$ python -q
>>> import numpy as np
>>> np.set_printoptions(precision=1, suppress=True, linewidth=100)
>>> X = np.load("arr.npy")
>>> X
array([[ 0,  0, -1, -2, -2],
       [ 0,  0,  0, -2,  1],
       [ 1,  0,  0,  2,  0],
       [ 2,  2, -2,  0, -2],
       [ 2, -1,  0,  2,  0]])
>>> Uu, sigma, vt = np.linalg.svd(X)
>>> sigma.round(1) + 0
array([4.4, 4.4, 1.6, 1.6, 0. ])
>>> Y = Uu[:, :4] @ np.diag(sigma[:4]) @ vt[:4]
>>> np.linalg.matrix_rank(Y)
np.int64(4)
>>> round(np.abs(X - Y).max(), 1)
np.float64(0.0)
>>> Y.round(1) + 0
array([[ 0.,  0., -1., -2., -2.],
       [ 0.,  0.,  0., -2.,  1.],
       [ 1.,  0.,  0.,  2.,  0.],
       [ 2.,  2., -2.,  0., -2.],
       [ 2., -1.,  0.,  2.,  0.]])
>>> np.linalg.matrix_rank(X, rtol=0.05)
np.int64(4)
>>> round(np.linalg.norm(X - Y, 2), 1), round(sigma[4], 1)
(np.float64(0.0), np.float64(0.0))
>>> K = np.diag(np.array([2, 1, -1, -2, 1, -1])) + 2 * np.eye(6, k=1) + 2 * np.eye(6, k=-1)
>>> K
array([[ 2.,  2.,  0.,  0.,  0.,  0.],
       [ 2.,  1.,  2.,  0.,  0.,  0.],
       [ 0.,  2., -1.,  2.,  0.,  0.],
       [ 0.,  0.,  2., -2.,  2.,  0.],
       [ 0.,  0.,  0.,  2.,  1.,  2.],
       [ 0.,  0.,  0.,  0.,  2., -1.]])
>>> def softmax(z):
...     e = np.exp(z - z.max(axis=-1, keepdims=True))
...     return e / e.sum(axis=-1, keepdims=True)
... 
>>> np.round(softmax(K[1]), 1) + 0
array([0.4, 0.1, 0.4, 0. , 0. , 0. ])
>>> S = K @ K.T / np.sqrt(6)
>>> softmax(S).round(6).argmax(axis=1)
array([0, 1, 2, 3, 4, 5])
>>> W0 = np.loadtxt("x.csv", delimiter=",")
>>> W0
array([[0., 0., 0., 0., 0., 3.],
       [0., 0., 0., 0., 0., 0.],
       [0., 0., 0., 0., 0., 0.],
       [0., 0., 0., 0., 0., 1.],
       [0., 0., 0., 0., 0., 0.],
       [3., 0., 0., 1., 0., 0.]])
>>> ev, V = np.linalg.eigvalsh(W0)
Traceback (most recent call last):
  File "<python-input-20>", line 1, in <module>
    ev, V = np.linalg.eigvalsh(W0)
    ^^^^^
ValueError: too many values to unpack (expected 2)
>>> ev, V = np.linalg.eigh(W0)
>>> np.abs(V[:, -1]).round(6).argmax()
np.int64(5)
>>> np.round(V @ np.diag(ev) @ V.T, 1) + 0
array([[0., 0., 0., 0., 0., 3.],
       [0., 0., 0., 0., 0., 0.],
       [0., 0., 0., 0., 0., 0.],
       [0., 0., 0., 0., 0., 1.],
       [0., 0., 0., 0., 0., 0.],
       [3., 0., 0., 1., 0., 0.]])
>>> np.abs(V[:, -1])
array([0.7, 0. , 0. , 0.2, 0. , 0.7])
